In [1]: import numpy as np

In [2]: np.set_printoptions(suppress=True, linewidth=200)

In [3]: J = np.load("arr.npy")

In [4]: print(J)
[[ 0  2]
 [-2  0]]

In [5]: u = np.array([1, -1, 5])

In [6]: print(np.array([np.convolve(row, u, "same") for row in J]))
[[  0   2  -2]
 [ -2   2 -10]]

In [7]: print(np.convolve(J[1], u))
[ -2   2 -10   0]

In [8]: x0 = np.array([1, -2])

In [9]: y = J @ x0

In [10]: print(y)
[-4 -2]

In [11]: print(np.round(np.linalg.solve(J, y + J[:, 1]), 2))
[ 1. -1.]

In [12]: print(np.round(np.linalg.solve(J, J[:, 0]), 2))
[1. 0.]

In [13]: print(np.round(np.linalg.solve(J, y), 2))
[ 1. -2.]

In [14]: x0 = np.array([1, -1])

In [15]: print(round(np.linalg.det(J), 2))
4.0

In [16]: print(np.round(np.linalg.eigvals(J).real, 2))
[0. 0.]

In [17]: print(np.round(np.linalg.svd(J, compute_uv=False), 2))
[2. 2.]

In [18]: q = np.linalg.solve(np.eye(2) - J, np.eye(2) + J)

In [19]: print(round(float(np.linalg.det(q)), 2))
1.0

In [20]: print(np.round(np.linalg.norm(J, axis=1), 2))
[2. 2.]

In [21]: print(round(np.linalg.norm(J, 1), 2), round(float(np.linalg.norm(J, np.inf)), 2))
2.0 2.0

In [22]: rng = np.random.default_rng(70499)

In [23]: other = J + rng.integers(-2, 3, (2, 1)) @ rng.integers(-2, 3, (1, 2))

In [24]: print(other)
[[0 2]
 [0 2]]

In [25]: print(other - J)
[[0 0]
 [2 2]]

In [26]: print(np.linalg.matrix_rank(other - J, tol=1e-8))
1

In [27]: m1 = np.load("run15.npy")

In [28]: print(m1)
[[ 5.15  3.24 -4.98 -2.93]
 [ 2.    5.84  4.96  4.38]
 [-6.85  6.48 -2.05 -1.08]]

In [29]: other = m1 / np.linalg.norm(m1, axis=1, keepdims=True)

In [30]: G = other @ other.T

In [31]: print(np.argwhere(np.triu(np.abs(G) > 0.95, 1)))
[]

In [32]: print((np.abs(G) > 0.9).astype(int))
[[1 0 0]
 [0 1 0]
 [0 0 1]]

In [33]: print(G[0].round(2))
[ 1.   -0.11 -0.01]

In [34]: print(round(float(np.degrees(np.arccos(np.clip(G[0, 2], -1, 1)))), 2))
90.64

In [35]: print(G.round(2))
[[ 1.   -0.11 -0.01]
 [-0.11  1.    0.11]
 [-0.01  0.11  1.  ]]

In [36]: def softmax(z):
    ...:     e = np.exp(z - z.max(axis=-1, keepdims=True))
    ...:     return e / e.sum(axis=-1, keepdims=True)
    ...: 

In [37]: print(np.round(softmax(m1[1] + 2), 2))
[0.01 0.6  0.25 0.14]

In [38]: att = m1 @ m1.T / np.sqrt(4)

In [39]: print(np.round(softmax(att + np.triu(np.full(att.shape, -np.inf), 1)), 2) + 0)
[[1. 0. 0.]
 [0. 1. 0.]
 [0. 0. 1.]]

In [40]: print(np.round(softmax(att)[1] @ m1, 2))
[2.   5.84 4.96 4.38]

In [41]: u, r1 = m1[2], m1[0]

In [42]: print(round(float(u @ r1), 2))
-0.91

In [43]: p = (u @ r1) / (u @ u) * u

In [44]: print(round(np.linalg.norm(u + r1) ** 2 + np.linalg.norm(u - r1) ** 2, 2))
329.37

In [45]: print((r1 - p) @ u)
0.0

In [46]: print(np.round(r1 - p, 2))
[ 5.08  3.3  -5.   -2.94]

In [47]: print(np.linalg.matrix_rank(np.outer(u, r1)))
1

In [48]: W = np.array([[-2, -1], [1, 2], [2, -1], [-1, 0]])

In [49]: coef = np.array([3, 2])

In [50]: H = np.maximum(m1 @ W + coef, 0)

In [51]: print(H.round(2))
[[ 0.    8.31]
 [10.38  6.72]
 [20.16 23.86]]

In [52]: basis = np.array([[2, 2, 0], [0, -2, 2]])

In [53]: print(W @ basis)
[[-4 -2 -2]
 [ 2 -2  4]
 [ 4  6 -2]
 [-2 -2  0]]

In [54]: print(np.round(H @ basis, 2))
[[  0.   -16.62  16.62]
 [ 20.76   7.32  13.44]
 [ 40.32  -7.4   47.72]]

In [55]: other = np.c_[H[:, :1] @ np.array([[-2]]), np.array([2, 1, 4])]

In [56]: print(other.round(2))
[[  0.     2.  ]
 [-20.76   1.  ]
 [-40.32   4.  ]]

In [57]: print(np.linalg.matrix_rank(np.c_[H, other]))
3

In [58]: print(np.round(np.linalg.lstsq(H, other[:, 0])[0], 2) + 0)
[-2.  0.]

In [59]: print(np.linalg.matrix_rank(other))
2

In [60]: print(np.round(np.linalg.norm(np.linalg.qr(H)[0].T @ other, axis=0) ** 2 / ((other ** 2).sum(axis=0) + 1e-12), 2))
[1. 1.]

In [61]: feats = (rng.random((3, 3)) < 0.3) + np.eye(3)

In [62]: feats /= feats.sum(axis=1, keepdims=True)

In [63]: print(feats.round(2))
[[1.   0.   0.  ]
 [0.33 0.33 0.33]
 [0.   0.5  0.5 ]]

In [64]: Uu, sigma, vt = np.linalg.svd(feats)

In [65]: print(sigma.round(2) + 0)
[1.08 0.82 0.  ]

In [66]: other = Uu[:, :2] @ np.diag(sigma[:2]) @ vt[:2]

In [67]: print(round(np.abs(feats - other).max(), 2))
0.0

In [68]: print(round(float(np.linalg.norm(feats - other) / np.linalg.norm(feats)), 2))
0.0

In [69]: print(round(np.linalg.norm(feats - other, 2), 2), np.round(sigma[2], 2))
0.0 0.0

In [70]: print(np.linalg.matrix_rank(feats, rtol=0.05))
2
